>>> import numpy as np
>>> np.set_printoptions(precision=2, suppress=True, linewidth=140, floatmode="fixed")
>>> tidy = lambda a: np.round(a, 2) + 0
>>> W0 = np.array([[5, 6, 7, 8, 9],
...     [10, 11, 12, 13, 14],
...     [15, 16, 17, 18, 19],
...     [20, 21, 22, 23, 24],
...     [25, 26, 27, 28, 29],
...     [30, 31, 32, 33, 34],
...     [35, 36, 37, 38, 39],
...     [40, 41, 42, 43, 44],
...     [45, 46, 47, 48, 49],
...     [50, 51, 52, 53, 54]])
>>> U, sv, Vh = np.linalg.svd(W0, full_matrices=False)
>>> tidy(sv / sv[0])
array([1.00, 0.02, 0.00, 0.00, 0.00])
>>> tidy(U.T @ U)
array([[1.00, 0.00, 0.00, 0.00, 0.00],
       [0.00, 1.00, 0.00, 0.00, 0.00],
       [0.00, 0.00, 1.00, 0.00, 0.00],
       [0.00, 0.00, 0.00, 1.00, 0.00],
       [0.00, 0.00, 0.00, 0.00, 1.00]])
>>> tidy(Vh @ Vh.T)
array([[1.00, 0.00, 0.00, 0.00, 0.00],
       [0.00, 1.00, 0.00, 0.00, 0.00],
       [0.00, 0.00, 1.00, 0.00, 0.00],
       [0.00, 0.00, 0.00, 1.00, 0.00],
       [0.00, 0.00, 0.00, 0.00, 1.00]])
>>> F = np.loadtxt("a.csv", delimiter=",")
>>> F
array([[6.00, 0.00, 5.00, 5.00, 0.00, 0.00, 0.00, 5.00, 0.00, 5.00, 5.00, 5.00, 0.00],
       [0.00, 6.00, 0.00, 0.00, 5.00, 5.00, 5.00, 0.00, 5.00, 0.00, 0.00, 0.00, 5.00],
       [5.00, 0.00, 6.00, 5.00, 0.00, 0.00, 0.00, 5.00, 0.00, 5.00, 5.00, 5.00, 0.00],
       [5.00, 0.00, 5.00, 6.00, 0.00, 0.00, 0.00, 5.00, 0.00, 5.00, 5.00, 5.00, 0.00],
       [0.00, 5.00, 0.00, 0.00, 6.00, 5.00, 5.00, 0.00, 5.00, 0.00, 0.00, 0.00, 5.00],
       [0.00, 5.00, 0.00, 0.00, 5.00, 6.00, 5.00, 0.00, 5.00, 0.00, 0.00, 0.00, 5.00],
       [0.00, 5.00, 0.00, 0.00, 5.00, 5.00, 6.00, 0.00, 5.00, 0.00, 0.00, 0.00, 5.00],
       [5.00, 0.00, 5.00, 5.00, 0.00, 0.00, 0.00, 6.00, 0.00, 5.00, 5.00, 5.00, 0.00],
       [0.00, 5.00, 0.00, 0.00, 5.00, 5.00, 5.00, 0.00, 6.00, 0.00, 0.00, 0.00, 5.00],
       [5.00, 0.00, 5.00, 5.00, 0.00, 0.00, 0.00, 5.00, 0.00, 6.00, 5.00, 5.00, 0.00],
       [5.00, 0.00, 5.00, 5.00, 0.00, 0.00, 0.00, 5.00, 0.00, 5.00, 6.00, 5.00, 0.00],
       [5.00, 0.00, 5.00, 5.00, 0.00, 0.00, 0.00, 5.00, 0.00, 5.00, 5.00, 6.00, 0.00],
       [0.00, 5.00, 0.00, 0.00, 5.00, 5.00, 5.00, 0.00, 5.00, 0.00, 0.00, 0.00, 6.00]])
>>> U, sv, Vh = np.linalg.svd(F)
>>> np.argmax(sv[:-1] / (sv[1:] + 1e-6)) + 1
np.int64(2)
>>> B = U[:, :2] @ np.diag(sv[:2]) @ Vh[:2]
>>> tidy(np.linalg.norm(F - B, 2)), tidy(sv[2])
(np.float64(1.0), np.float64(1.0))
>>> np.linalg.matrix_rank(F, rtol=0.05)
np.int64(2)
